$ python -q
>>> import numpy as np
>>> np.set_printoptions(suppress=True, linewidth=140)
>>> def rnd(a):
...     return np.round(a, 2) + 0
... 
>>> u = np.array([7, 5, 7, 4, 7, 2, 1, 1, 0, 9, 9])
>>> W0 = u[np.abs(np.subtract.outer(np.arange(11), np.arange(11)))]
>>> W0
array([[7, 5, 7, 4, 7, 2, 1, 1, 0, 9, 9],
       [5, 7, 5, 7, 4, 7, 2, 1, 1, 0, 9],
       [7, 5, 7, 5, 7, 4, 7, 2, 1, 1, 0],
       [4, 7, 5, 7, 5, 7, 4, 7, 2, 1, 1],
       [7, 4, 7, 5, 7, 5, 7, 4, 7, 2, 1],
       [2, 7, 4, 7, 5, 7, 5, 7, 4, 7, 2],
       [1, 2, 7, 4, 7, 5, 7, 5, 7, 4, 7],
       [1, 1, 2, 7, 4, 7, 5, 7, 5, 7, 4],
       [0, 1, 1, 2, 7, 4, 7, 5, 7, 5, 7],
       [9, 0, 1, 1, 2, 7, 4, 7, 5, 7, 5],
       [9, 9, 0, 1, 1, 2, 7, 4, 7, 5, 7]])
>>> vals, V = np.linalg.eigh(W0)
>>> x = np.array([-6, -2, -8, -7, 9, -4, 5, -5, 5, -6, -1])
>>> rnd(x @ W0 @ x / (x @ x)), rnd(vals[0]), rnd(vals[-1])
(np.float64(10.22), np.float64(-11.57), np.float64(51.27))
>>> x @ W0 @ x
np.int64(3700)
>>> rnd(np.linalg.eigvalsh(W0[1:, 1:]))
array([-8.56, -3.67, -3.16, -1.75,  1.71,  3.12,  9.85, 10.75, 14.67, 47.03])
>>> np.abs(W0).sum(axis=1).max(), rnd(np.abs(vals).max())
(np.int64(57), np.float64(51.27))
>>> vals, V = np.linalg.eigvalsh(W0)
Traceback (most recent call last):
  File "<python-input-12>", line 1, in <module>
    vals, V = np.linalg.eigvalsh(W0)
    ^^^^^^^
ValueError: too many values to unpack (expected 2)
>>> vals, V = np.linalg.eigh(W0)
>>> np.unique(vals.round(6) + 0, return_counts=True)[1]
array([1, 1, 1, 1, 1, 1, 1, 1, 1, 1, 1])
>>> rnd(np.linalg.eigvalsh(W0 @ W0))
array([   1.92,    3.92,    8.55,   10.87,   47.93,   76.06,   97.35,  133.78,  187.75,  218.69, 2628.18])
>>> rnd(V.T @ W0 @ V)
array([[-11.57,   0.  ,   0.  ,   0.  ,   0.  ,   0.  ,   0.  ,   0.  ,   0.  ,   0.  ,   0.  ],
       [  0.  ,  -6.92,   0.  ,   0.  ,   0.  ,   0.  ,   0.  ,   0.  ,   0.  ,   0.  ,   0.  ],
       [  0.  ,   0.  ,  -3.3 ,   0.  ,   0.  ,   0.  ,   0.  ,   0.  ,   0.  ,   0.  ,   0.  ],
       [  0.  ,   0.  ,   0.  ,  -2.92,   0.  ,   0.  ,   0.  ,   0.  ,   0.  ,   0.  ,   0.  ],
       [  0.  ,   0.  ,   0.  ,   0.  ,   1.39,   0.  ,   0.  ,   0.  ,   0.  ,   0.  ,   0.  ],
       [  0.  ,   0.  ,   0.  ,   0.  ,   0.  ,   1.98,   0.  ,   0.  ,   0.  ,   0.  ,   0.  ],
       [  0.  ,   0.  ,   0.  ,   0.  ,   0.  ,   0.  ,   8.72,   0.  ,   0.  ,   0.  ,   0.  ],
       [  0.  ,   0.  ,   0.  ,   0.  ,   0.  ,   0.  ,   0.  ,   9.87,   0.  ,   0.  ,   0.  ],
       [  0.  ,   0.  ,   0.  ,   0.  ,   0.  ,   0.  ,   0.  ,   0.  ,  13.7 ,   0.  ,   0.  ],
       [  0.  ,   0.  ,   0.  ,   0.  ,   0.  ,   0.  ,   0.  ,   0.  ,   0.  ,  14.79,   0.  ],
       [  0.  ,   0.  ,   0.  ,   0.  ,   0.  ,   0.  ,   0.  ,   0.  ,   0.  ,   0.  ,  51.27]])
>>> rnd(np.linalg.svd(W0, compute_uv=False))
array([51.27, 14.79, 13.7 , 11.57,  9.87,  8.72,  6.92,  3.3 ,  2.92,  1.98,  1.39])
>>> rnd(vals)
array([-11.57,  -6.92,  -3.3 ,  -2.92,   1.39,   1.98,   8.72,   9.87,  13.7 ,  14.79,  51.27])
>>> (vals > 1e-8).sum(), (vals < -1e-8).sum()
(np.int64(7), np.int64(4))
>>> rnd(V @ np.diag(vals) @ V.T)
array([[7., 5., 7., 4., 7., 2., 1., 1., 0., 9., 9.],
       [5., 7., 5., 7., 4., 7., 2., 1., 1., 0., 9.],
       [7., 5., 7., 5., 7., 4., 7., 2., 1., 1., 0.],
       [4., 7., 5., 7., 5., 7., 4., 7., 2., 1., 1.],
       [7., 4., 7., 5., 7., 5., 7., 4., 7., 2., 1.],
       [2., 7., 4., 7., 5., 7., 5., 7., 4., 7., 2.],
       [1., 2., 7., 4., 7., 5., 7., 5., 7., 4., 7.],
       [1., 1., 2., 7., 4., 7., 5., 7., 5., 7., 4.],
       [0., 1., 1., 2., 7., 4., 7., 5., 7., 5., 7.],
       [9., 0., 1., 1., 2., 7., 4., 7., 5., 7., 5.],
       [9., 9., 0., 1., 1., 2., 7., 4., 7., 5., 7.]])
>>> rnd(V.T @ V)
array([[1., 0., 0., 0., 0., 0., 0., 0., 0., 0., 0.],
       [0., 1., 0., 0., 0., 0., 0., 0., 0., 0., 0.],
       [0., 0., 1., 0., 0., 0., 0., 0., 0., 0., 0.],
       [0., 0., 0., 1., 0., 0., 0., 0., 0., 0., 0.],
       [0., 0., 0., 0., 1., 0., 0., 0., 0., 0., 0.],
       [0., 0., 0., 0., 0., 1., 0., 0., 0., 0., 0.],
       [0., 0., 0., 0., 0., 0., 1., 0., 0., 0., 0.],
       [0., 0., 0., 0., 0., 0., 0., 1., 0., 0., 0.],
       [0., 0., 0., 0., 0., 0., 0., 0., 1., 0., 0.],
       [0., 0., 0., 0., 0., 0., 0., 0., 0., 1., 0.],
       [0., 0., 0., 0., 0., 0., 0., 0., 0., 0., 1.]])
>>> K = np.load("dump.npy")
>>> K
array([[-5.  , -0.19, -3.01, -3.4 , -2.84],
       [ 1.89, -5.35,  5.06,  1.52,  5.96],
       [ 3.11, -4.32,  4.87,  1.15,  6.55],
       [-4.64, -0.03, -5.64, -4.82,  1.14],
       [-3.84, -0.98, -4.82, -1.39, -0.14],
       [ 1.53, -5.57,  6.7 ,  1.91,  6.36],
       [-4.19, -0.33, -4.11, -2.24,  0.38],
       [-4.  , -0.3 , -5.81, -3.58, -1.38],
       [ 2.3 , -4.53,  5.88, -0.08,  6.59],
       [-3.12,  0.25, -3.89, -2.98, -1.95],
       [ 1.97, -6.59,  6.31,  0.74,  7.96],
       [ 3.21, -5.26,  2.69,  0.29,  6.65],
       [ 1.  , -4.78,  7.69, -0.02, 10.07],
       [-1.87,  0.88, -5.75, -2.41, -0.51],
       [-4.9 ,  1.72, -4.79, -3.42, -0.93],
       [-4.1 ,  1.25, -4.28, -3.55, -0.5 ],
       [-2.32, -0.13, -2.54, -2.32,  0.49],
       [ 0.2 , -3.9 ,  5.86,  1.68,  7.77],
       [ 1.53, -6.53,  6.6 ,  1.33,  6.39],
       [-3.62,  1.04, -7.19, -4.4 , -0.38],
       [ 1.31, -5.16,  6.13, -0.43,  7.02],
       [-4.  , -0.22, -4.77, -4.03, -0.86],
       [-3.57, -0.28, -4.16, -1.29, -0.11],
       [-0.68, -4.49,  6.63,  0.85,  8.27],
       [ 0.66, -4.02,  5.85,  0.5 ,  7.19],
       [ 1.96, -5.96,  5.31, -0.11,  5.62],
       [-2.42,  0.41, -4.04, -4.44, -0.23],
       [ 2.92, -4.58,  4.56,  1.18,  5.34],
       [ 0.88, -3.99,  4.67,  0.11,  6.64],
       [ 1.03, -5.63,  5.1 , -0.13,  7.29],
       [-1.04, -4.66,  4.27,  0.94,  7.05],
       [ 0.86, -6.2 ,  4.95,  1.63,  5.76],
       [ 0.41, -5.65,  5.82,  0.61,  7.09],
       [-2.96, -3.05, -2.68, -1.95, -0.47],
       [-2.7 , -1.05, -5.36, -3.59, -1.97],
       [ 1.52, -3.95,  5.58,  0.1 ,  6.83],
       [-3.42, -1.03, -4.82, -2.26, -1.83]])
>>> W = np.array([[-2, 0, 1], [2, -1, 2], [-2, 0, 1], [1, 0, -2], [1, -2, 1]])
>>> beta = np.array([-8, -9, 3])
>>> act = np.maximum(K @ W + beta, 0)
>>> rnd((act > 0).mean(axis=0))
array([0.41, 0.  , 0.76])
>>> Z = np.array([[-2, 1], [-2, -5], [-5, 3]])
>>> W @ Z
array([[ -1,   1],
       [-12,  13],
       [ -1,   1],
       [  8,  -5],
       [ -3,  14]])
>>> x = np.array([3, 1, 1, 1, 0])
>>> y = K @ x
>>> rnd(np.linalg.pinv(K) @ K)
array([[1., 0., 0., 0., 0.],
       [0., 1., 0., 0., 0.],
       [0., 0., 1., 0., 0.],
       [0., 0., 0., 1., 0.],
       [0., 0., 0., 0., 1.]])
>>> rnd(np.linalg.solve(K.T @ K, K.T @ y))
array([3., 1., 1., 1., 0.])
>>> rng = np.random.default_rng(164)
>>> y = y + 0.1 * rng.normal(size=37)
>>> rnd(y)
array([-21.46,   6.97,  10.86, -24.33, -18.65,   7.51, -19.28, -21.73,   8.38, -16.08,   6.31,   7.21,   5.89, -12.79, -21.25, -18.9 ,
       -11.85,   4.34,   6.11, -21.31,   4.51, -20.93, -16.43,   0.77,   4.31,   5.08, -15.14,   9.85,   3.14,   2.46,  -2.63,   2.9 ,
         1.93, -16.51, -18.28,   6.28, -18.33])
>>> beta, *_ = np.linalg.lstsq(K, y)
>>> rnd(np.linalg.norm(y - K @ beta))
np.float64(0.62)
>>> rnd(beta)
array([ 3.  ,  1.  ,  1.01,  0.98, -0.01])
>>> feats = np.loadtxt("mat.csv", delimiter=",")
>>> feats
array([[ 1.,  1.,  0.,  0.,  2.,  2.,  0.,  0.,  1., -2., -1.,  0., -2.,  2.],
       [ 1.,  1.,  0.,  0.,  2.,  2.,  0.,  0.,  1., -2., -1.,  0., -2.,  2.],
       [ 0.,  0.,  0.,  0.,  0.,  0.,  0.,  0.,  0.,  0.,  0.,  0.,  0.,  0.],
       [ 0.,  0.,  0.,  0.,  0.,  0.,  0.,  0.,  0.,  0.,  0.,  0.,  0.,  0.],
       [ 2.,  2.,  0.,  0.,  4.,  4.,  0.,  0.,  2., -4., -2.,  0., -4.,  4.],
       [ 2.,  2.,  0.,  0.,  4.,  4.,  0.,  0.,  2., -4., -2.,  0., -4.,  4.],
       [ 0.,  0.,  0.,  0.,  0.,  0.,  0.,  0.,  0.,  0.,  0.,  0.,  0.,  0.],
       [ 0.,  0.,  0.,  0.,  0.,  0.,  0.,  0.,  0.,  0.,  0.,  0.,  0.,  0.],
       [ 1.,  1.,  0.,  0.,  2.,  2.,  0.,  0.,  1., -2., -1.,  0., -2.,  2.],
       [-2., -2.,  0.,  0., -4., -4.,  0.,  0., -2.,  4.,  2.,  0.,  4., -4.],
       [-1., -1.,  0.,  0., -2., -2.,  0.,  0., -1.,  2.,  1.,  0.,  2., -2.],
       [ 0.,  0.,  0.,  0.,  0.,  0.,  0.,  0.,  0.,  0.,  0.,  0.,  0.,  0.],
       [-2., -2.,  0.,  0., -4., -4.,  0.,  0., -2.,  4.,  2.,  0.,  4., -4.],
       [ 2.,  2.,  0.,  0.,  4.,  4.,  0.,  0.,  2., -4., -2.,  0., -4.,  4.]])
>>> # row 1 repeats row 0
>>> gram = feats.T @ feats
>>> np.diag(gram)
array([24., 24.,  0.,  0., 96., 96.,  0.,  0., 24., 96., 24.,  0., 96., 96.])
>>> np.linalg.matrix_rank(gram)
np.int64(1)
>>> def softmax(z):
...     e = np.exp(z - z.max(axis=-1, keepdims=True))
...     return e / e.sum(axis=-1, keepdims=True)
... 
>>> rnd(softmax(10 * feats[5]))
array([0.  , 0.  , 0.  , 0.  , 0.33, 0.33, 0.  , 0.  , 0.  , 0.  , 0.  , 0.  , 0.  , 0.33])
>>> rnd(softmax(feats).sum(axis=1))
array([1., 1., 1., 1., 1., 1., 1., 1., 1., 1., 1., 1., 1., 1.])
>>> S = feats @ feats.T / np.sqrt(14)
>>> softmax(S).round(6).argmax(axis=1)
array([4, 4, 0, 0, 4, 4, 0, 0, 4, 9, 9, 0, 9, 4])
>>> idx = rng.permutation(14)
>>> idx
array([ 3,  8,  5,  7,  6,  2,  1, 10,  0,  9,  4, 11, 12, 13])
>>> M2 = feats[idx][:, idx]
>>> np.allclose(M2, feats)
False
>>> np.trace(M2)
np.float64(24.0)
>>> rnd(np.sort(np.abs(np.linalg.eigvals(M2))))
array([ 0.,  0.,  0.,  0.,  0.,  0.,  0.,  0.,  0.,  0.,  0.,  0.,  0., 24.])
>>> np.diag(M2)
array([0., 1., 4., 0., 0., 0., 1., 1., 1., 4., 4., 0., 4., 4.])
